$ python3 -q
>>> import numpy as np
>>> np.set_printoptions(suppress=True, linewidth=120)
>>> def rnd(a):
...     return np.round(a, 4) + 0
... 
>>> arr = np.loadtxt("out2.csv", delimiter=",")
>>> arr
array([[ 4.,  4.,  2., -2.,  4.,  0., -2., -4.,  4.],
       [ 2.,  2.,  1., -1.,  2.,  0., -1., -2.,  2.],
       [ 2.,  2.,  1., -1.,  2.,  0., -1., -2.,  2.],
       [ 4.,  4.,  2., -2.,  4.,  0., -2., -4.,  4.],
       [ 0.,  0.,  0.,  0.,  0.,  0.,  0.,  0.,  0.],
       [ 4.,  4.,  2., -2.,  4.,  0., -2., -4.,  4.],
       [ 0.,  0.,  0.,  0.,  0.,  0.,  0.,  0.,  0.],
       [ 2.,  2.,  1., -1.,  2.,  0., -1., -2.,  2.],
       [ 2.,  2.,  1., -1.,  2.,  0., -1., -2.,  2.],
       [ 4.,  4.,  2., -2.,  4.,  0., -2., -4.,  4.],
       [ 0.,  0.,  0.,  0.,  0.,  0.,  0.,  0.,  0.],
       [ 0.,  0.,  0.,  0.,  0.,  0.,  0.,  0.,  0.],
       [ 2.,  2.,  1., -1.,  2.,  0., -1., -2.,  2.]])
>>> rank = np.linalg.matrix_rank(arr)
>>> rank
np.int64(1)
>>> N = np.linalg.svd(arr)[2][rank:].T
>>> [int(np.linalg.matrix_rank(arr[:i])) for i in range(1, len(arr) + 1)]
[1, 1, 1, 1, 1, 1, 1, 1, 1, 1, 1, 1, 1]
>>> rnd(N @ N.T)
array([[ 0.8261, -0.1739, -0.087 ,  0.087 , -0.1739,  0.    ,  0.087 ,  0.1739, -0.1739],
       [-0.1739,  0.8261, -0.087 ,  0.087 , -0.1739,  0.    ,  0.087 ,  0.1739, -0.1739],
       [-0.087 , -0.087 ,  0.9565,  0.0435, -0.087 ,  0.    ,  0.0435,  0.087 , -0.087 ],
       [ 0.087 ,  0.087 ,  0.0435,  0.9565,  0.087 ,  0.    , -0.0435, -0.087 ,  0.087 ],
       [-0.1739, -0.1739, -0.087 ,  0.087 ,  0.8261,  0.    ,  0.087 ,  0.1739, -0.1739],
       [ 0.    ,  0.    ,  0.    ,  0.    ,  0.    ,  1.    ,  0.    ,  0.    ,  0.    ],
       [ 0.087 ,  0.087 ,  0.0435, -0.0435,  0.087 ,  0.    ,  0.9565, -0.087 ,  0.087 ],
       [ 0.1739,  0.1739,  0.087 , -0.087 ,  0.1739,  0.    , -0.087 ,  0.8261,  0.1739],
       [-0.1739, -0.1739, -0.087 ,  0.087 , -0.1739,  0.    ,  0.087 ,  0.1739,  0.8261]])
>>> [int(np.linalg.matrix_rank(np.delete(arr, i, axis=0))) for i in range(13)]
[1, 1, 1, 1, 1, 1, 1, 1, 1, 1, 1, 1, 1]
>>> N.shape
(9, 8)
